$ python -q
>>> import numpy as np
>>> np.set_printoptions(precision=2, suppress=True, linewidth=120, legacy="1.25")
>>> m1 = np.load("dump.npy")
>>> m1
array([[ 0.,  0., -4.],
       [ 0.,  0.,  7.],
       [-4.,  7.,  0.]])
>>> # equal to its transpose
>>> left, sv, vt = np.linalg.svd(m1)
>>> sv
array([ 8.06,  8.06, -0.  ])
>>> np.argmax(sv[:-1] / (sv[1:] + 1e-6)) + 1
2
>>> Y = left[:, :2] @ np.diag(sv[:2]) @ vt[:2]
>>> round(float(np.linalg.norm(m1 - Y) / np.linalg.norm(m1)), 2)
0.0
>>> np.linalg.matrix_rank(Y)
2
>>> left, sv, vt = np.linalg.svd(m1)
>>> evecs = vt[:(sv > 1e-8).sum()]
>>> rng = np.random.default_rng(10232)
>>> x = m1[0] + 5 * m1[1] + rng.integers(2) * np.eye(3)[1]
>>> x
array([ 0.,  1., 31.])
>>> np.allclose(evecs.T @ evecs @ x, x)
False
>>> round(np.linalg.norm(x - evecs.T @ evecs @ x), 2)
0.5
>>> vals, evecs = np.linalg.eigh(m1)
>>> x = np.array([2, 0, -2])
>>> np.abs(m1).sum(axis=1).max(), np.round(np.abs(vals).max(), 2)
(11.0, 8.06)
>>> evecs * np.maximum(vals, 0) @ evecs.T
array([[ 0.99, -1.74, -2.  ],
       [-1.74,  3.04,  3.5 ],
       [-2.  ,  3.5 ,  4.03]])
>>> np.round(evecs * np.abs(vals) @ evecs.T, 2) + 0
array([[ 1.98, -3.47,  0.  ],
       [-3.47,  6.08,  0.  ],
       [ 0.  ,  0.  ,  8.06]])
>>> np.linalg.eigvalsh(m1[1:, 1:])
array([-7.,  7.])
>>> x @ m1 @ x / (x @ x), np.round(vals[0], 2), round(vals[-1], 2)
(4.0, -8.06, 8.06)
>>> (np.sign(evecs[:, -1].round(6)) == np.sign(evecs[0, -1].round(6))).astype(int)
array([1, 0, 0])
>>> Y = np.array([[-1, -3], [-2, -1], [1, 3]])
>>> m1 @ Y
array([[ -4., -12.],
       [  7.,  21.],
       [-10.,   5.]])
>>> np.einsum("ij,ij->i", m1, m1)
array([16., 49., 65.])
>>> np.vstack([m1, Y.T]).shape
(5, 3)
>>> [round(float(np.linalg.det(m1[:i, :i])), 2) + 0 for i in range(1, 4)]
[0.0, 0.0, 0.0]
>>> np.all(np.linalg.eigvalsh(m1) > 0)
False
>>> np.round(np.linalg.eigvalsh(m1).min(), 2)
-8.06
>>> A = np.load("run0.npy")
>>> A
array([[-2.,  1.,  1.,  1.],
       [ 1., -2.,  1.,  1.],
       [ 1.,  1., -2.,  1.],
       [ 1.,  1.,  1., -2.]])
>>> # symmetric
>>> [round(float(np.linalg.det(A[:i, :i])), 2) + 0 for i in range(1, 5)]
[-2.0, 3.0, 0.0, -27.0]
>>> np.all(np.linalg.eigvalsh(A) > 0)
False
>>> round(np.linalg.eigvals(A).sum().real, 2)
-8.0
>>> np.kron(np.eye(2, dtype=int), A)
array([[-2.,  1.,  1.,  1., -0.,  0.,  0.,  0.],
       [ 1., -2.,  1.,  1.,  0., -0.,  0.,  0.],
       [ 1.,  1., -2.,  1.,  0.,  0., -0.,  0.],
       [ 1.,  1.,  1., -2.,  0.,  0.,  0., -0.],
       [-0.,  0.,  0.,  0., -2.,  1.,  1.,  1.],
       [ 0., -0.,  0.,  0.,  1., -2.,  1.,  1.],
       [ 0.,  0., -0.,  0.,  1.,  1., -2.,  1.],
       [ 0.,  0.,  0., -0.,  1.,  1.,  1., -2.]])
>>> np.linalg.eigvals(A)
array([-3.,  1., -3., -3.])
>>> J = np.maximum(np.array([[-3],
...     [0],
...     [-2],
...     [-5],
...     [-2],
...     [3],
...     [4],
...     [-3],
...     [1],
...     [0],
...     [-4],
...     [2],
...     [-1],
...     [-3],
...     [-3],
...     [-2],
...     [5]]) @ np.array([[-3, -3, -3]]) + np.array([2, 2, 2]), 0)
>>> J
array([[11, 11, 11],
       [ 2,  2,  2],
       [ 8,  8,  8],
       [17, 17, 17],
       [ 8,  8,  8],
       [ 0,  0,  0],
       [ 0,  0,  0],
       [11, 11, 11],
       [ 0,  0,  0],
       [ 2,  2,  2],
       [14, 14, 14],
       [ 0,  0,  0],
       [ 5,  5,  5],
       [11, 11, 11],
       [11, 11, 11],
       [ 8,  8,  8],
       [ 0,  0,  0]])
>>> # rows and columns are dependent
>>> r = np.linalg.matrix_rank(J)
>>> r
1
>>> null = np.linalg.svd(J)[2][r:].T
>>> null.shape
(3, 2)
>>> np.linalg.matrix_rank(J.T @ J), np.linalg.matrix_rank(J @ J.T)
(1, 1)
>>> Ac = J - J.mean(axis=0)
>>> left, sv, vt = np.linalg.svd(Ac, full_matrices=False)
>>> sv.round(2) + 0
array([39.03,  0.  ,  0.  ])
>>> np.round(Ac.mean(axis=0), 2) + 0
array([0., 0., 0.])
>>> Ac = J - J.mean(axis=0)
>>> evecs = np.linalg.svd(Ac)[2][:1]
>>> Y = Ac - Ac @ evecs.T @ evecs
>>> np.round(Y.std(axis=0), 2) + 0
array([0., 0., 0.])
>>> np.cov(Ac @ evecs.T, rowvar=False)
array(95.23)
>>> labels = J[:, 2] > np.median(J[:, 2])
>>> f = J[labels].mean(axis=0) - J[~labels].mean(axis=0)
>>> labels.astype(int)
array([1, 0, 0, 1, 0, 0, 0, 1, 0, 0, 1, 0, 0, 1, 1, 0, 0])
>>> np.argsort(-np.abs(f).round(6), kind="stable")
array([0, 1, 2])
>>> arr = np.loadtxt("arr.csv", delimiter=",")
>>> arr
array([[ 0.57, -0.81, -0.05, -0.14],
       [-0.81, -0.52, -0.09, -0.27],
       [-0.05, -0.09,  0.99, -0.02],
       [-0.14, -0.27, -0.02,  0.95]])
>>> # orthonormal columns
>>> labels = rng.permutation(4)
>>> labels
array([1, 2, 3, 0])
>>> Y = arr[labels][:, labels]
>>> np.round(np.trace(Y), 2)
2.0
>>> np.sort(np.abs(np.linalg.eigvals(Y)))
array([1., 1., 1., 1.])
>>> Y
array([[-0.52, -0.09, -0.27, -0.81],
       [-0.09,  0.99, -0.02, -0.05],
       [-0.27, -0.02,  0.95, -0.14],
       [-0.81, -0.05, -0.14,  0.57]])
>>> vals, evecs = np.linalg.eigh(arr)
>>> x = np.array([2, 2, 3, -3])
>>> round(float(x @ arr @ x / (x @ x)), 2), np.round(vals[0], 2), vals[-1]
(0.57, -1.0, 1.0)
>>> np.round(evecs * np.abs(vals) @ evecs.T, 2) + 0
array([[1., 0., 0., 0.],
       [0., 1., 0., 0.],
       [0., 0., 1., 0.],
       [0., 0., 0., 1.]])
>>> np.round(x @ arr @ x, 2)
14.86
>>> evecs * np.maximum(vals, 0) @ evecs.T
array([[ 0.79, -0.4 , -0.02, -0.07],
       [-0.4 ,  0.24, -0.04, -0.13],
       [-0.02, -0.04,  1.  , -0.01],
       [-0.07, -0.13, -0.01,  0.98]])
>>> f = np.array([3, 3, 1, 2])
>>> Y = arr + np.outer(f, np.eye(4)[3])
>>> np.linalg.matrix_rank(np.linalg.inv(Y) - np.linalg.inv(arr), tol=1e-8)
1
>>> round(float(np.linalg.det(Y) / np.linalg.det(arr)), 2), round(1 + np.linalg.solve(arr, f)[3], 2)
(1.66, 1.66)
>>> np.linalg.norm(arr, axis=0)
array([1., 1., 1., 1.])
>>> np.linalg.pinv(arr)
array([[ 0.57, -0.81, -0.05, -0.14],
       [-0.81, -0.52, -0.09, -0.27],
       [-0.05, -0.09,  0.99, -0.02],
       [-0.14, -0.27, -0.02,  0.95]])
>>> np.linalg.svd(arr, compute_uv=False)
array([1., 1., 1., 1.])
>>> P = np.triu(np.array([[-1, -1, -1, 2], [2, 1, 1, 0], [1, -1, 0, 2], [-1, 2, -1, 0]]), 1) + np.eye(4)
>>> Y = P @ arr @ np.linalg.inv(P)
>>> Y
array([[ 1.14,  0.41, -0.25,  0.27],
       [-0.85, -1.46,  1.52, -1.61],
       [-0.33, -0.96,  1.59, -0.63],
       [-0.14, -0.41,  0.25,  0.73]])
>>> np.round(np.poly(Y), 2) + 0
array([ 1., -2.,  0.,  2., -1.])
>>> round(float(np.linalg.det(Y)), 2)
-1.0
>>> feats = np.load("test6.npy")
>>> feats
array([[ 3,  3,  3,  3,  3],
       [ 3,  6,  6,  6,  6],
       [ 3,  6,  9,  9,  9],
       [ 3,  6,  9, 12, 12],
       [ 3,  6,  9, 12, 15]])
>>> # symmetric
>>> x = np.array([4, -1, 5, 7, -5])
>>> y = feats @ x
>>> beta, lr = np.zeros(5), 1 / np.linalg.norm(feats, 2) ** 2
>>> for i in range(8):
...     beta -= lr * feats.T @ (feats @ beta - y)
...     if i % 2 == 0: print(i, round(np.linalg.norm(feats @ beta - y), 2))
... 
0 22.39
2 21.93
4 21.49
6 21.07
>>> beta
array([0.78, 1.37, 1.78, 1.89, 1.77])
>>> np.round(np.linalg.cond(feats), 2)
45.46
>>> vals, evecs = np.linalg.eig(feats)
>>> np.round(feats @ evecs[:, 0] - vals[0] * evecs[:, 0], 2) + 0
array([0., 0., 0., 0., 0.])
>>> np.sort(np.linalg.eigvals(feats @ feats))
array([   0.66,    1.12,    3.06,   18.89, 1371.27])
>>> np.sort(np.linalg.eigvals(feats.T))
array([ 0.81,  1.06,  1.75,  4.35, 37.03])
>>> np.sort(np.linalg.eigvals(np.linalg.inv(feats)))
array([0.03, 0.23, 0.57, 0.94, 1.23])
>>> W0 = np.loadtxt("sample2.csv", delimiter=",")
>>> W0
array([[0.6 , 0.4 , 0.  , 0.  ],
       [0.29, 0.14, 0.14, 0.43],
       [0.38, 0.38, 0.12, 0.12],
       [0.  , 0.4 , 0.  , 0.6 ]])
>>> Y = np.linalg.inv(W0)
>>> np.linalg.det(W0) * Y
array([[-0.04, -0.03,  0.03,  0.01],
       [ 0.01,  0.04, -0.05, -0.02],
       [ 0.09, -0.02, -0.12,  0.04],
       [-0.01, -0.03,  0.03, -0.01]])
>>> np.round(np.linalg.inv(Y), 2) + 0
array([[0.6 , 0.4 , 0.  , 0.  ],
       [0.29, 0.14, 0.14, 0.43],
       [0.38, 0.38, 0.12, 0.12],
       [0.  , 0.4 , 0.  , 0.6 ]])
>>> round(np.linalg.slogdet(W0)[0], 2)
-1.0
>>> round(float(np.linalg.cond(W0)), 2)
10.86
>>> np.allclose(Y, W0.T)
False
>>> Y
array([[ 2.1 ,  1.69, -1.97, -0.82],
       [-0.65, -2.54,  2.96,  1.23],
       [-5.03,  0.99,  7.18, -2.14],
       [ 0.43,  1.69, -1.97,  0.85]])
>>> Y = W0 / np.sqrt((W0 ** 2).mean(axis=1, keepdims=True))
>>> Y[0]
array([1.66, 1.11, 0.  , 0.  ])
>>> np.linalg.matrix_rank(W0 - W0.mean(axis=1, keepdims=True))
3
>>> data = np.loadtxt("layer18.csv", delimiter=",")
>>> data
array([[ 0.,  0.,  7.],
       [21.,  0., 14.],
       [ 5.,  0.,  5.],
       [26.,  0., 14.],
       [20.,  0., 25.],
       [ 0.,  0.,  9.],
       [20.,  0., 25.],
       [18.,  0., 17.],
       [ 5.,  0., 15.],
       [25.,  0., 15.],
       [19.,  0., 16.],
       [ 0.,  0.,  2.],
       [18.,  0., 12.],
       [ 8.,  0.,  7.],
       [15.,  0., 20.],
       [11.,  0.,  9.],
       [14.,  0., 11.],
       [ 6.,  0.,  9.],
       [ 0.,  0.,  8.],
       [16.,  0.,  9.],
       [ 9.,  0., 16.],
       [ 0.,  0.,  4.],
       [20.,  0., 10.],
       [ 0.,  0.,  5.]])
>>> # rows 4 and 6 are equal
>>> def softmax(z):
...     e = np.exp(z - z.max(axis=-1, keepdims=True))
...     return e / e.sum(axis=-1, keepdims=True)
... 
>>> softmax(J[11] + 3)
array([0.33, 0.33, 0.33])
>>> softmax(J[11])
array([0.33, 0.33, 0.33])
>>> softmax(J).sum(axis=1)
array([1., 1., 1., 1., 1., 1., 1., 1., 1., 1., 1., 1., 1., 1., 1., 1., 1.])
>>> att = J @ J.T / np.sqrt(3)
>>> softmax(att)[11] @ J
array([6.35, 6.35, 6.35])
>>> softmax(att).round(6).argmax(axis=1)
array([3, 3, 3, 3, 3, 0, 0, 3, 0, 3, 3, 0, 3, 3, 3, 3, 0])
